In [1]: import numpy as np

In [2]: np.set_printoptions(precision=2, suppress=True, linewidth=100)

In [3]: F = np.load("m.npy")

In [4]: F
Out[4]: 
array([[ 2,  0,  2],
       [ 0,  0, 22],
       [ 0,  0, 22],
       [ 0,  0, 30],
       [ 0,  0, 38],
       [ 0,  0, 18],
       [ 0,  0, 30],
       [ 0,  0, 10],
       [ 0,  0, 38],
       [ 0,  0, 38],
       [ 0,  0, 22],
       [ 0,  0, 38]])

In [5]: rank = np.linalg.matrix_rank(F)

In [6]: rank
Out[6]: np.int64(2)

In [7]: N = np.linalg.svd(F)[2][rank:].T

In [8]: [int(np.linalg.matrix_rank(np.delete(F, i, axis=0))) for i in range(12)]
Out[8]: [1, 2, 2, 2, 2, 2, 2, 2, 2, 2, 2, 2]

In [9]: np.linalg.matrix_rank(F.T @ F), np.linalg.matrix_rank(F @ F.T)
Out[9]: (np.int64(2), np.int64(2))

In [10]: F @ N
Out[10]: 
array([[0.],
       [0.],
       [0.],
       [0.],
       [0.],
       [0.],
       [0.],
       [0.],
       [0.],
       [0.],
       [0.],
       [0.]])

In [11]: np.abs(np.diag(np.linalg.qr(F)[1])) > 1e-9
Out[11]: array([ True, False,  True])

In [12]: np.unique(F.round(6), axis=0).shape
Out[12]: (6, 3)

In [13]: np.linalg.inv(F)
LinAlgError: Last 2 dimensions of the array must be square


In [14]: np.round(F @ np.linalg.pinv(F) @ F, 2) + 0
Out[14]: 
array([[ 2.,  0.,  2.],
       [ 0.,  0., 22.],
       [ 0.,  0., 22.],
       [ 0.,  0., 30.],
       [ 0.,  0., 38.],
       [ 0.,  0., 18.],
       [ 0.,  0., 30.],
       [ 0.,  0., 10.],
       [ 0.,  0., 38.],
       [ 0.,  0., 38.],
       [ 0.,  0., 22.],
       [ 0.,  0., 38.]])

In [15]: u = np.array([3, 2, 3])

In [16]: np.cross(F[5, :3], F[8, :3])
Out[16]: array([0, 0, 0])

In [17]: np.polyval(u, F[5])
Out[17]: array([   3,    3, 1011])

In [18]: np.correlate(F[5], F[8], "full")
Out[18]: array([  0,   0, 684,   0,   0])

In [19]: left, sigma, vt = np.linalg.svd(F)

In [20]: V = vt[:(sigma > 1e-8).sum()]

In [21]: rng = np.random.default_rng(52031)

In [22]: x = F[7] + 4 * F[3] + rng.integers(2) * np.eye(3)[0]

In [23]: x
Out[23]: array([  0.,   0., 130.])

In [24]: np.round(V.T @ V, 2) + 0
Out[24]: 
array([[1., 0., 0.],
       [0., 0., 0.],
       [0., 0., 1.]])

In [25]: np.diag(V.T @ V)
Out[25]: array([1., 0., 1.])

In [26]: np.allclose(V.T @ V @ x, x)
Out[26]: True
